$ ipython --no-banner

In [1]: import numpy as np

In [2]: np.set_printoptions(precision=2, suppress=True, linewidth=160, floatmode="fixed")

In [3]: A = np.loadtxt("dump.csv", delimiter=",")

In [4]: A
Out[4]: 
array([[4.00, 2.00, 1.00, 5.00],
       [4.00, 4.00, 2.00, 5.00],
       [3.00, 1.00, 2.00, 5.00],
       [3.00, 2.00, 5.00, 4.00],
       [4.00, 4.00, 2.00, 5.00],
       [4.00, 5.00, 4.00, 2.00]])

In [5]: P = A @ np.linalg.solve(A.T @ A, A.T)

In [6]: np.round((np.eye(6) - P) @ A, 2) + 0
Out[6]: 
array([[0.00, 0.00, 0.00, 0.00],
       [0.00, 0.00, 0.00, 0.00],
       [0.00, 0.00, 0.00, 0.00],
       [0.00, 0.00, 0.00, 0.00],
       [0.00, 0.00, 0.00, 0.00],
       [0.00, 0.00, 0.00, 0.00]])

In [7]: np.round(np.trace(P), 2)
Out[7]: np.float64(4.0)

In [8]: np.round(np.linalg.eigvalsh(P), 2) + 0
Out[8]: array([0.00, 0.00, 1.00, 1.00, 1.00, 1.00])

In [9]: np.allclose(P @ P, P)
Out[9]: True

In [10]: M2 = np.c_[A[:, :2] @ np.array([[2, -2], [-2, 0]]), np.array([5, 5, 1, 4, -2, 4])]

In [11]: M2
Out[11]: 
array([[ 4.00, -8.00,  5.00],
       [ 0.00, -8.00,  5.00],
       [ 4.00, -6.00,  1.00],
       [ 2.00, -6.00,  4.00],
       [ 0.00, -8.00, -2.00],
       [-2.00, -8.00,  4.00]])

In [12]: np.round(np.linalg.norm(M2 - A @ np.linalg.lstsq(A, M2)[0], axis=0), 2) + 0
Out[12]: array([0.00, 0.00, 5.33])

In [13]: np.linalg.matrix_rank(M2)
Out[13]: np.int64(3)

In [14]: round(np.linalg.norm(A, "nuc"), 2)
Out[14]: np.float64(25.39)

In [15]: round(float(np.linalg.norm(A, 1)), 2), np.round(np.linalg.norm(A, np.inf), 2)
Out[15]: (26.0, np.float64(15.0))

In [16]: round(np.linalg.norm(A[5] - A[0]), 2)
Out[16]: np.float64(5.2)

In [17]: np.round(np.linalg.norm(A[5], 1), 2), np.round(np.linalg.norm(A[5], np.inf), 2)
Out[17]: (np.float64(15.0), np.float64(5.0))

In [18]: x0 = np.array([2, -5, 2, 2])

In [19]: np.sign((A @ x0).round(6))
Out[19]: array([ 1.00,  1.00,  1.00,  1.00,  1.00, -1.00])

In [20]: (A * x0).sum(axis=1)
Out[20]: array([10.00,  2.00, 15.00, 14.00,  2.00, -5.00])

In [21]: np.einsum("ij,j->i", A, x0)
Out[21]: array([10.00,  2.00, 15.00, 14.00,  2.00, -5.00])

In [22]: A @ np.eye(4)[2]
Out[22]: array([1.00, 2.00, 2.00, 5.00, 2.00, 4.00])

In [23]: (A @ x0).argmax()
Out[23]: np.int64(2)

In [24]: x0 = np.array([2, 1, 0, 0])

In [25]: target = A @ x0

In [26]: b, lr = np.zeros(4), 1 / np.linalg.norm(A, 2) ** 2

In [27]: for i in range(40):
    ...:     b -= lr * A.T @ (A @ b - target)
    ...:     if i % 10 == 0: print(i, round(np.linalg.norm(A @ b - target), 2))
    ...: 
0 3.66
10 2.54
20 1.86
30 1.45

In [28]: round(float(np.linalg.cond(A)), 2)
Out[28]: 21.79

In [29]: M = np.tril(np.array([[2, 1, 3, 3], [3, 0, 0, 3], [0, 2, 2, 0], [1, 2, 0, 0]]), -1) + np.eye(4, dtype=int)

In [30]: M
Out[30]: 
array([[1, 0, 0, 0],
       [3, 1, 0, 0],
       [0, 2, 1, 0],
       [1, 2, 0, 1]])

In [31]: O, V = np.linalg.qr(M[:, :1])[0], np.linalg.qr(M[:, 1:])[0]

In [32]: s = np.linalg.svd(O.T @ V, compute_uv=False)

In [33]: (s > 0.9).sum()
Out[33]: np.int64(1)

In [34]: np.degrees(np.arccos(s.clip(0, 1)))
Out[34]: array([17.55])

In [35]: X = np.load("w.npy")

In [36]: X.round(2) + 0
Out[36]: 
array([[ 0.96,  0.11,  0.00,  0.06, -0.02, -0.15],
       [ 0.11,  0.68,  0.00, -0.16,  0.06,  0.42],
       [ 0.00,  0.00,  1.00,  0.00,  0.00,  0.00],
       [ 0.06, -0.16,  0.00,  0.92,  0.03,  0.21],
       [-0.02,  0.06,  0.00,  0.03,  0.99, -0.08],
       [-0.15,  0.42,  0.00,  0.21, -0.08,  0.46]])

In [37]: x0 = np.array([8, 7, -8, 0, 6, 8])

In [38]: np.linalg.eigvalsh(2 * X - np.eye(6))
Out[38]: array([-1.00,  1.00,  1.00,  1.00,  1.00,  1.00])

In [39]: X @ x0
Out[39]: array([ 7.17,  9.34, -8.02,  1.18,  5.56,  4.97])

In [40]: round(float((x0 - X @ x0) @ (X @ x0)), 2)
Out[40]: 0.0

In [41]: np.round(np.trace(X), 2)
Out[41]: np.float64(5.0)
